% ipython --no-banner

In [1]: import numpy as np

In [2]: from numpy import linalg as LA

In [3]: np.set_printoptions(precision=3, suppress=True, linewidth=100)

In [4]: def rd(a):
   ...:     return np.round(a, 3) + 0
   ...: 

In [5]: W0 = np.load("a.npy")

In [6]: W0
Out[6]: 
array([[0, 0, 0, 0, 1, 1],
       [0, 0, 0, 1, 0, 0],
       [0, 0, 0, 0, 0, 0],
       [0, 1, 0, 0, 0, 0],
       [1, 0, 0, 0, 0, 1],
       [1, 0, 0, 0, 1, 0]])

In [7]: # null space of dimension 1

In [8]: np.argsort(-LA.norm(W0, axis=0).round(6), kind="stable")[:3]
Out[8]: array([0, 4, 5])

In [9]: rd(LA.norm(W0, 2) / LA.norm(W0))
Out[9]: np.float64(0.707)

In [10]: LA.cond(W0) > 100
Out[10]: np.True_

In [11]: vec = np.array([1, 1, 2, 0, 1, 2])

In [12]: (W0 @ vec).argmax()
Out[12]: np.int64(0)

In [13]: np.einsum("ij,j->i", W0, vec)
Out[13]: array([3, 0, 0, 1, 3, 2])

In [14]: W0 @ np.eye(6)[0]
Out[14]: array([0., 0., 0., 0., 1., 1.])

In [15]: np.sign((W0 @ vec).round(6))
Out[15]: array([1, 0, 0, 1, 1, 1])

In [16]: W0 @ np.ones(6)
Out[16]: array([2., 1., 0., 1., 2., 2.])

In [17]: W0 @ (2 * vec)
Out[17]: array([6, 0, 0, 2, 6, 4])

In [18]: W0 * vec
Out[18]: 
array([[0, 0, 0, 0, 1, 2],
       [0, 0, 0, 0, 0, 0],
       [0, 0, 0, 0, 0, 0],
       [0, 1, 0, 0, 0, 0],
       [1, 0, 0, 0, 0, 2],
       [1, 0, 0, 0, 1, 0]])

In [19]: (W0 * vec).sum(axis=1)
Out[19]: array([3, 0, 0, 1, 3, 2])

In [20]: E = np.load("mat.npy")

In [21]: E
Out[21]: 
array([[2.05, 3.  , 1.  , 1.  , 2.  , 3.  , 0.  , 3.  , 2.  , 0.  , 3.  , 3.  ],
       [0.  , 1.05, 2.  , 2.  , 0.  , 1.  , 1.  , 1.  , 1.  , 3.  , 2.  , 2.  ],
       [2.  , 1.  , 0.05, 1.  , 0.  , 3.  , 2.  , 0.  , 3.  , 3.  , 2.  , 3.  ],
       [0.  , 0.  , 3.  , 2.05, 3.  , 0.  , 2.  , 2.  , 3.  , 0.  , 1.  , 2.  ],
       [2.  , 2.  , 2.  , 1.  , 3.05, 1.  , 2.  , 2.  , 2.  , 3.  , 3.  , 1.  ],
       [3.  , 2.  , 1.  , 0.  , 2.  , 1.05, 2.  , 2.  , 1.  , 3.  , 1.  , 1.  ],
       [0.  , 1.  , 0.  , 0.  , 3.  , 1.  , 0.05, 0.  , 3.  , 3.  , 0.  , 1.  ],
       [1.  , 0.  , 0.  , 2.  , 2.  , 0.  , 1.  , 2.05, 1.  , 2.  , 1.  , 0.  ],
       [1.  , 3.  , 2.  , 2.  , 1.  , 3.  , 1.  , 2.  , 2.05, 2.  , 1.  , 0.  ],
       [3.  , 3.  , 3.  , 0.  , 3.  , 0.  , 1.  , 3.  , 1.  , 3.05, 1.  , 1.  ],
       [0.  , 3.  , 3.  , 0.  , 2.  , 2.  , 1.  , 1.  , 2.  , 1.  , 3.05, 3.  ],
       [2.  , 3.  , 1.  , 1.  , 2.  , 3.  , 0.  , 3.  , 2.  , 0.  , 3.  , 3.05]])

In [22]: LA.cond(E) > 100
Out[22]: np.True_

In [23]: [round(float(x), 3) for x in LA.svd(E, compute_uv=False)[:3]]
Out[23]: [19.975, 6.316, 5.338]

In [24]: rd(LA.norm(E, 2) / LA.norm(E))
Out[24]: np.float64(0.861)

In [25]: LA.matrix_rank(E, rtol=0.1)
Out[25]: np.int64(8)

In [26]: vec = np.array([-1, -2, -2, -2, 0, 0, 2, 1, -1, 2, -1, -1])

In [27]: E * vec
Out[27]: 
array([[-2.05, -6.  , -2.  , -2.  ,  0.  ,  0.  ,  0.  ,  3.  , -2.  ,  0.  , -3.  , -3.  ],
       [-0.  , -2.1 , -4.  , -4.  ,  0.  ,  0.  ,  2.  ,  1.  , -1.  ,  6.  , -2.  , -2.  ],
       [-2.  , -2.  , -0.1 , -2.  ,  0.  ,  0.  ,  4.  ,  0.  , -3.  ,  6.  , -2.  , -3.  ],
       [-0.  , -0.  , -6.  , -4.1 ,  0.  ,  0.  ,  4.  ,  2.  , -3.  ,  0.  , -1.  , -2.  ],
       [-2.  , -4.  , -4.  , -2.  ,  0.  ,  0.  ,  4.  ,  2.  , -2.  ,  6.  , -3.  , -1.  ],
       [-3.  , -4.  , -2.  , -0.  ,  0.  ,  0.  ,  4.  ,  2.  , -1.  ,  6.  , -1.  , -1.  ],
       [-0.  , -2.  , -0.  , -0.  ,  0.  ,  0.  ,  0.1 ,  0.  , -3.  ,  6.  , -0.  , -1.  ],
       [-1.  , -0.  , -0.  , -4.  ,  0.  ,  0.  ,  2.  ,  2.05, -1.  ,  4.  , -1.  , -0.  ],
       [-1.  , -6.  , -4.  , -4.  ,  0.  ,  0.  ,  2.  ,  2.  , -2.05,  4.  , -1.  , -0.  ],
       [-3.  , -6.  , -6.  , -0.  ,  0.  ,  0.  ,  2.  ,  3.  , -1.  ,  6.1 , -1.  , -1.  ],
       [-0.  , -6.  , -6.  , -0.  ,  0.  ,  0.  ,  2.  ,  1.  , -2.  ,  2.  , -3.05, -3.  ],
       [-2.  , -6.  , -2.  , -2.  ,  0.  ,  0.  ,  0.  ,  3.  , -2.  ,  0.  , -3.  , -3.05]])

In [28]: rd(np.einsum("ij,j->i", E, vec))
Out[28]: 
array([-17.05,  -6.1 ,  -4.1 , -10.1 ,  -6.  ,   0.  ,   0.1 ,   1.05, -10.05,  -6.9 , -15.05,
       -17.05])

In [29]: E @ np.eye(12)[3]
Out[29]: array([1.  , 2.  , 1.  , 2.05, 1.  , 0.  , 0.  , 2.  , 2.  , 0.  , 0.  , 1.  ])

In [30]: np.sign((E @ vec).round(6))
Out[30]: array([-1., -1., -1., -1., -1.,  0.,  1.,  1., -1., -1., -1., -1.])

In [31]: rd(E @ vec)
Out[31]: 
array([-17.05,  -6.1 ,  -4.1 , -10.1 ,  -6.  ,   0.  ,   0.1 ,   1.05, -10.05,  -6.9 , -15.05,
       -17.05])

In [32]: E.reshape(-1, 2)
Out[32]: 
array([[2.05, 3.  ],
       [1.  , 1.  ],
       [2.  , 3.  ],
       [0.  , 3.  ],
       [2.  , 0.  ],
       [3.  , 3.  ],
       [0.  , 1.05],
       [2.  , 2.  ],
       [0.  , 1.  ],
       [1.  , 1.  ],
       [1.  , 3.  ],
       [2.  , 2.  ],
       [2.  , 1.  ],
       [0.05, 1.  ],
       [0.  , 3.  ],
       [2.  , 0.  ],
       [3.  , 3.  ],
       [2.  , 3.  ],
       [0.  , 0.  ],
       [3.  , 2.05],
       [3.  , 0.  ],
       [2.  , 2.  ],
       [3.  , 0.  ],
       [1.  , 2.  ],
       [2.  , 2.  ],
       [2.  , 1.  ],
       [3.05, 1.  ],
       [2.  , 2.  ],
       [2.  , 3.  ],
       [3.  , 1.  ],
       [3.  , 2.  ],
       [1.  , 0.  ],
       [2.  , 1.05],
       [2.  , 2.  ],
       [1.  , 3.  ],
       [1.  , 1.  ],
       [0.  , 1.  ],
       [0.  , 0.  ],
       [3.  , 1.  ],
       [0.05, 0.  ],
       [3.  , 3.  ],
       [0.  , 1.  ],
       [1.  , 0.  ],
       [0.  , 2.  ],
       [2.  , 0.  ],
       [1.  , 2.05],
       [1.  , 2.  ],
       [1.  , 0.  ],
       [1.  , 3.  ],
       [2.  , 2.  ],
       [1.  , 3.  ],
       [1.  , 2.  ],
       [2.05, 2.  ],
       [1.  , 0.  ],
       [3.  , 3.  ],
       [3.  , 0.  ],
       [3.  , 0.  ],
       [1.  , 3.  ],
       [1.  , 3.05],
       [1.  , 1.  ],
       [0.  , 3.  ],
       [3.  , 0.  ],
       [2.  , 2.  ],
       [1.  , 1.  ],
       [2.  , 1.  ],
       [3.05, 3.  ],
       [2.  , 3.  ],
       [1.  , 1.  ],
       [2.  , 3.  ],
       [0.  , 3.  ],
       [2.  , 0.  ],
       [3.  , 3.05]])

In [33]: E.ravel(order="F")
Out[33]: 
array([2.05, 0.  , 2.  , 0.  , 2.  , 3.  , 0.  , 1.  , 1.  , 3.  , 0.  , 2.  , 3.  , 1.05, 1.  ,
       0.  , 2.  , 2.  , 1.  , 0.  , 3.  , 3.  , 3.  , 3.  , 1.  , 2.  , 0.05, 3.  , 2.  , 1.  ,
       0.  , 0.  , 2.  , 3.  , 3.  , 1.  , 1.  , 2.  , 1.  , 2.05, 1.  , 0.  , 0.  , 2.  , 2.  ,
       0.  , 0.  , 1.  , 2.  , 0.  , 0.  , 3.  , 3.05, 2.  , 3.  , 2.  , 1.  , 3.  , 2.  , 2.  ,
       3.  , 1.  , 3.  , 0.  , 1.  , 1.05, 1.  , 0.  , 3.  , 0.  , 2.  , 3.  , 0.  , 1.  , 2.  ,
       2.  , 2.  , 2.  , 0.05, 1.  , 1.  , 1.  , 1.  , 0.  , 3.  , 1.  , 0.  , 2.  , 2.  , 2.  ,
       0.  , 2.05, 2.  , 3.  , 1.  , 3.  , 2.  , 1.  , 3.  , 3.  , 2.  , 1.  , 3.  , 1.  , 2.05,
       1.  , 2.  , 2.  , 0.  , 3.  , 3.  , 0.  , 3.  , 3.  , 3.  , 2.  , 2.  , 3.05, 1.  , 0.  ,
       3.  , 2.  , 2.  , 1.  , 3.  , 1.  , 0.  , 1.  , 1.  , 1.  , 3.05, 3.  , 3.  , 2.  , 3.  ,
       2.  , 1.  , 1.  , 1.  , 0.  , 0.  , 1.  , 3.  , 3.05])

In [34]: t3 = E.reshape(12, 2, -1)

In [35]: t3.transpose(1, 0, 2)
Out[35]: 
array([[[2.05, 3.  , 1.  , 1.  , 2.  , 3.  ],
        [0.  , 1.05, 2.  , 2.  , 0.  , 1.  ],
        [2.  , 1.  , 0.05, 1.  , 0.  , 3.  ],
        [0.  , 0.  , 3.  , 2.05, 3.  , 0.  ],
        [2.  , 2.  , 2.  , 1.  , 3.05, 1.  ],
        [3.  , 2.  , 1.  , 0.  , 2.  , 1.05],
        [0.  , 1.  , 0.  , 0.  , 3.  , 1.  ],
        [1.  , 0.  , 0.  , 2.  , 2.  , 0.  ],
        [1.  , 3.  , 2.  , 2.  , 1.  , 3.  ],
        [3.  , 3.  , 3.  , 0.  , 3.  , 0.  ],
        [0.  , 3.  , 3.  , 0.  , 2.  , 2.  ],
        [2.  , 3.  , 1.  , 1.  , 2.  , 3.  ]],

       [[0.  , 3.  , 2.  , 0.  , 3.  , 3.  ],
        [1.  , 1.  , 1.  , 3.  , 2.  , 2.  ],
        [2.  , 0.  , 3.  , 3.  , 2.  , 3.  ],
        [2.  , 2.  , 3.  , 0.  , 1.  , 2.  ],
        [2.  , 2.  , 2.  , 3.  , 3.  , 1.  ],
        [2.  , 2.  , 1.  , 3.  , 1.  , 1.  ],
        [0.05, 0.  , 3.  , 3.  , 0.  , 1.  ],
        [1.  , 2.05, 1.  , 2.  , 1.  , 0.  ],
        [1.  , 2.  , 2.05, 2.  , 1.  , 0.  ],
        [1.  , 3.  , 1.  , 3.05, 1.  , 1.  ],
        [1.  , 1.  , 2.  , 1.  , 3.05, 3.  ],
        [0.  , 3.  , 2.  , 0.  , 3.  , 3.05]]])

In [36]: rd(np.einsum("ihd,ihd->ih", t3, t3))
Out[36]: 
array([[28.202, 31.   ],
       [10.102, 20.   ],
       [15.003, 35.   ],
       [22.202, 22.   ],
       [23.302, 31.   ],
       [19.102, 20.   ],
       [11.   , 19.002],
       [ 9.   , 11.202],
       [28.   , 14.202],
       [36.   , 22.302],
       [26.   , 25.302],
       [28.   , 31.302]])
